% ipython --no-banner

In [1]: import numpy as np

In [2]: import numpy.linalg as la

In [3]: np.set_printoptions(suppress=True, linewidth=100)

In [4]: tidy = lambda a: np.round(a, 2) + 0

In [5]: arr = np.load("arr.npy")

In [6]: arr
Out[6]: 
array([[ 6,  3,  2, -3,  2, -3,  0],
       [ 6, -1,  2, -1,  2, -3,  0],
       [-3,  3,  3,  2, -1, -2,  1],
       [ 6,  0,  3,  2,  2,  1,  1]])

In [7]: vec = np.array([2, -2, 1, 0, 0, -2, -2])

In [8]: la.norm(arr @ vec) <= la.norm(arr, 2) * la.norm(vec) + 1e-9
Out[8]: np.True_

In [9]: arr @ np.eye(7)[5]
Out[9]: array([-3., -3., -2.,  1.])

In [10]: arr * vec
Out[10]: 
array([[12, -6,  2,  0,  0,  6,  0],
       [12,  2,  2,  0,  0,  6,  0],
       [-6, -6,  3,  0,  0,  4, -2],
       [12,  0,  3,  0,  0, -2, -2]])

In [11]: arr @ vec
Out[11]: array([14, 22, -7, 11])

In [12]: vec @ arr
Traceback (most recent call last):
  Cell In[12], line 1
    vec @ arr
ValueError: matmul: Input operand 1 has a mismatch in its core dimension 0, with gufunc signature (n?,k),(k,m?)->(n?,m?) (size 4 is different from 7)


In [13]: arr @ np.ones(7)
Out[13]: array([ 7.,  5.,  3., 15.])

In [14]: arr @ (2 * vec)
Out[14]: array([ 28,  44, -14,  22])

In [15]: data = np.array([[-1, -1, 4, 2], [2, 2, 7, 5], [0, 0, 5, 3], [3, 3, 8, 6]])

In [16]: U, sig, Vh = la.svd(data)

In [17]: np.argmax(sig[:-1] / (sig[1:] + 1e-6)) + 1
Out[17]: np.int64(2)

In [18]: A2 = U[:, :2] @ np.diag(sig[:2]) @ Vh[:2]

In [19]: la.matrix_rank(A2)
Out[19]: np.int64(2)

In [20]: tidy(la.norm(data - A2, 2)), tidy(sig[2])
Out[20]: (np.float64(0.0), np.float64(0.0))

In [21]: la.cond(data) > 100
Out[21]: np.True_

In [22]: la.matrix_rank(data, rtol=0.1)
Out[22]: np.int64(2)

In [23]: np.argsort(-la.norm(data, axis=0).round(6), kind="stable")[:3]
Out[23]: array([2, 3, 0])

In [24]: [round(float(x), 2) for x in la.svd(data, compute_uv=False)[:3]]
Out[24]: [15.63, 3.43, 0.0]

In [25]: tidy(la.norm(data, 2) / la.norm(data))
Out[25]: np.float64(0.98)

In [26]: data.reshape(2, -1)
Out[26]: 
array([[-1, -1,  4,  2,  2,  2,  7,  5],
       [ 0,  0,  5,  3,  3,  3,  8,  6]])

In [27]: data.reshape(4, 5)
Traceback (most recent call last):
  Cell In[27], line 1
    data.reshape(4, 5)
ValueError: cannot reshape array of size 16 into shape (4,5)


In [28]: t3 = data.reshape(4, 2, -1)

In [29]: np.einsum("ihd,jhd->hij", t3, t3).shape
Out[29]: (2, 4, 4)

In [30]: np.swapaxes(t3, 1, 2)[3]
Out[30]: 
array([[3, 8],
       [3, 6]])

In [31]: def softmax(z):
    ...:     e = np.exp(z - z.max(axis=-1, keepdims=True))
    ...:     return e / e.sum(axis=-1, keepdims=True)
    ...: 

In [32]: tidy(softmax(data).sum(axis=1))
Out[32]: array([1., 1., 1., 1.])

In [33]: tidy(softmax(data[3] + -3))
Out[33]: array([0.01, 0.01, 0.87, 0.12])

In [34]: scores = data @ data.T / np.sqrt(4)

In [35]: softmax(scores).round(6).argmax(axis=1)
Out[35]: array([3, 3, 3, 3])

In [36]: tidy(softmax(scores + np.triu(np.full(scores.shape, -np.inf), 1)))
Out[36]: 
array([[1., 0., 0., 0.],
       [0., 1., 0., 0.],
       [0., 1., 0., 0.],
       [0., 0., 0., 1.]])

In [37]: tidy(softmax(scores))
Out[37]: 
array([[0.  , 0.12, 0.  , 0.88],
       [0.  , 0.  , 0.  , 1.  ],
       [0.  , 0.02, 0.  , 0.98],
       [0.  , 0.  , 0.  , 1.  ]])

In [38]: rk = la.matrix_rank(data)

In [39]: rk
Out[39]: np.int64(2)

In [40]: N = la.svd(data)[2][rk:].T

In [41]: tidy(data @ N)
Out[41]: 
array([[0., 0.],
       [0., 0.],
       [0., 0.],
       [0., 0.]])

In [42]: la.matrix_rank(data.T @ data), la.matrix_rank(data @ data.T)
Out[42]: (np.int64(2), np.int64(2))

In [43]: [int(la.matrix_rank(data[:, :j + 1])) for j in range(4)]
Out[43]: [1, 1, 2, 2]

In [44]: np.allclose(data @ N, 0)
Out[44]: True

In [45]: [int(la.matrix_rank(data[:i])) for i in range(1, len(data) + 1)]
Out[45]: [1, 2, 2, 2]

In [46]: [int(la.matrix_rank(np.delete(data, i, axis=0))) for i in range(4)]
Out[46]: [2, 2, 2, 2]
